% python3 -q
>>> import numpy as np
>>> import numpy.linalg as la
>>> np.set_printoptions(precision=3, suppress=True, linewidth=200, legacy="1.25")
>>> mat = np.loadtxt("layer5.csv", delimiter=",")
>>> mat
array([[-0.623,  0.408,  0.667],
       [ 0.078, -0.816,  0.572],
       [ 0.778,  0.408,  0.477]])
>>> # keeps lengths
>>> q, Rm = la.qr(mat)
>>> print(Rm.round(3) + 0)
[[1. 0. 0.]
 [0. 1. 0.]
 [0. 0. 1.]]
>>> np.round(q.T @ q, 3) + 0
array([[1., 0., 0.],
       [0., 1., 0.],
       [0., 0., 1.]])
>>> np.allclose(Rm.T @ Rm, mat.T @ mat)
True
>>> print(q)
[[-0.623  0.408  0.667]
 [ 0.078 -0.816  0.572]
 [ 0.778  0.408  0.477]]
>>> print(q @ Rm)
[[-0.623  0.408  0.667]
 [ 0.078 -0.816  0.572]
 [ 0.778  0.408  0.477]]
>>> x = np.array([-1, 2, -1])
>>> 3 - la.matrix_rank(mat - np.eye(3), tol=1e-8)
1
>>> print(mat.T @ (mat @ x))
[-1.  2. -1.]
>>> np.round(la.det(mat), 3)
1.0
>>> arr = np.loadtxt("out18.csv", delimiter=",")
>>> print(arr)
[[-3.528 -0.504  0.069]
 [-0.504 -2.913  1.655]
 [ 0.069  1.655  1.441]]
>>> # symmetric
>>> x = np.array([3, 3, -1])
>>> rhs = arr @ x
>>> rhs
array([-12.165, -11.906,   3.731])
>>> print(la.solve(arr, rhs + arr[:, 1]))
[ 3.  4. -1.]
>>> np.round(la.solve(arr, arr[:, 0]), 3) + 0
array([1., 0., 0.])
>>> data = np.load("case15.npy")
>>> data
array([[-8,  8,  2,  2],
       [-8,  8,  2,  2],
       [-6, -6,  7, -7]])
>>> # row 1 repeats row 0
>>> out = data / la.norm(data, axis=1)
Traceback (most recent call last):
  File "<python-input-27>", line 1, in <module>
    out = data / la.norm(data, axis=1)
          ~~~~~^~~~~~~~~~~~~~~~~~~~~~~
ValueError: operands could not be broadcast together with shapes (3,4) (3,) 
>>> out = data / la.norm(data, axis=1, keepdims=True)
>>> C2 = out @ out.T
>>> la.norm(out, axis=1)
array([1., 1., 1.])
>>> np.argwhere(np.triu(np.abs(C2) > 0.95, 1))
array([[0, 1]])
>>> (C2 - 2 * np.eye(3)).round(6).argmax(axis=1)
array([1, 0, 0])
>>> C2[1].round(3) + 0
array([1., 1., 0.])
